>>> import numpy as np
>>> from numpy import linalg as LA
>>> np.set_printoptions(precision=4, suppress=True, linewidth=160, legacy="1.25")
>>> E = np.load("case8.npy")
>>> E
array([[ 0.8, -0.6],
       [-0.6, -0.8]])
>>> ev, evecs = LA.eigh(E)
>>> x0 = np.array([3, 2])
>>> LA.eigvalsh(E[1:, 1:])
array([-0.8])
>>> round(float(x0 @ E @ x0), 4)
-3.2
>>> (np.sign(evecs[:, -1].round(6)) == np.sign(evecs[0, -1].round(6))).astype(int)
array([1, 0])
>>> np.round(evecs * np.abs(ev) @ evecs.T, 4) + 0
array([[1., 0.],
       [0., 1.]])
>>> evecs * np.maximum(ev, 0) @ evecs.T
array([[ 0.9, -0.3],
       [-0.3,  0.1]])
>>> round(float(x0 @ E @ x0 / (x0 @ x0)), 4), ev[0], ev[-1]
(-0.2462, -1.0, 1.0)
>>> Q = E.astype(float).copy()
>>> for j in range(2):
...     Q[:, j] -= Q[:, :j] @ (Q[:, :j].T @ Q[:, j])
...     Q[:, j] /= LA.norm(Q[:, j])
... 
>>> Q
array([[ 0.8, -0.6],
       [-0.6, -0.8]])
>>> np.round(Q.T @ E, 4) + 0
array([[1., 0.],
       [0., 1.]])
>>> x0 = np.array([3, -3])
>>> [p for p in range(1, 25) if np.allclose(LA.matrix_power(E, p), np.eye(2))]
[2, 4, 6, 8, 10, 12, 14, 16, 18, 20, 22, 24]
>>> np.sort(np.abs(np.degrees(np.angle(LA.eigvals(E)))))
array([  0., 180.])
>>> round(float(LA.det(E)), 4)
-1.0
>>> print(LA.inv(E))
[[ 0.8 -0.6]
 [-0.6 -0.8]]
>>> np.abs(LA.eigvals(E))
array([1., 1.])
>>> E.T @ (E @ x0)
array([ 3., -3.])
>>> print(2 - LA.matrix_rank(E - np.eye(2), tol=1e-8))
1
>>> print(np.round(E.T @ E, 4) + 0)
[[1. 0.]
 [0. 1.]]
>>> np.round(E[:, 1] @ E[:, 0], 4)
0.0
>>> np.round(E @ E.T, 4) + 0
array([[1., 0.],
       [0., 1.]])
>>> m1 = np.load("a.npy")
>>> m1
array([[0, 1, 1],
       [1, 0, 1],
       [1, 1, 0]])
>>> # symmetric
>>> u = np.array([0, 1])
>>> np.polyval(u, m1[2])
array([1, 1, 1])
>>> np.array([np.convolve(row, u, "same") for row in m1])
array([[0, 0, 1],
       [0, 1, 0],
       [0, 1, 1]])
>>> np.cross(m1[2, :3], m1[1, :3])
array([ 1, -1, -1])
>>> np.all(LA.eigvalsh(m1) > 0)
False
>>> print([round(float(LA.det(m1[:i, :i])), 2) + 0 for i in range(1, 4)])
[0.0, -1.0, 2.0]
>>> x0 = np.array([3, 2, 1])
>>> m1 * x0
array([[0, 2, 1],
       [3, 0, 1],
       [3, 2, 0]])
>>> round(LA.norm(m1), 4)
2.4495
>>> np.unravel_index(np.abs(m1).argmax(), m1.shape)
(0, 1)
>>> m1.sum(axis=1)
array([2, 2, 2])
>>> LA.matrix_rank(m1)
3
>>> x0 = np.array([2, -2, 2])
>>> a = np.maximum(m1 @ x0, 0)
>>> print(m1.T @ a)
[4 0 4]
>>> np.maximum(m1 @ (3 * x0), 0)
array([ 0, 12,  0])
>>> m1 * (a > 1e-9)[:, None]
array([[0, 0, 0],
       [1, 0, 1],
       [0, 0, 0]])
>>> print(np.flatnonzero(a > 1e-9))
[1]
>>> X = np.load("block18.npy")
>>> X
array([[-23.6821, -40.5907,  35.2188],
       [-21.8017, -37.7973,  32.9447],
       [-21.7045, -37.6521,  32.8266],
       [ -5.9726, -12.5624,  12.5505],
       [ -3.188 ,  -7.3739,   8.311 ],
       [ -0.2769,  -0.5404,   1.8013],
       [ -0.1709,  -0.2018,   1.1314],
       [ -0.046 ,  -0.0082,   0.2507],
       [  0.5563,  -0.1549,  -1.6327],
       [  0.5804,  -0.1603,  -1.6825],
       [  1.1507,  -0.239 ,  -2.7065],
       [  1.3284,  -0.2474,  -2.9882],
       [  1.8528,  -0.2404,  -3.7639],
       [  5.4097,   0.4781,  -8.1957],
       [  6.2319,   0.7376,  -9.1357],
       [ 12.4857,   3.2612, -15.941 ],
       [ 17.4817,   5.6978, -21.1663],
       [ 22.0553,   8.1264, -25.8722],
       [ 22.4043,   8.3179, -26.2291],
       [ 33.1944,  14.5592, -37.1665]])
>>> idx = X[:, 1] > np.median(X[:, 1])
>>> u = X[idx].mean(axis=0) - X[~idx].mean(axis=0)
>>> u
array([ 19.2818,  17.83  , -26.2097])
>>> print(idx.astype(int))
[0 0 0 0 0 0 0 1 1 1 0 0 0 1 1 1 1 1 1 1]
>>> np.argsort(-np.abs(u).round(6), kind="stable")
array([2, 0, 1])
>>> (((X - X.mean(axis=0)) @ u > 0) == idx).mean()
0.8
>>> ((X - X.mean(axis=0)) @ u > 0).astype(int)
array([0, 0, 0, 0, 0, 0, 0, 0, 1, 1, 1, 1, 1, 1, 1, 1, 1, 1, 1, 1])
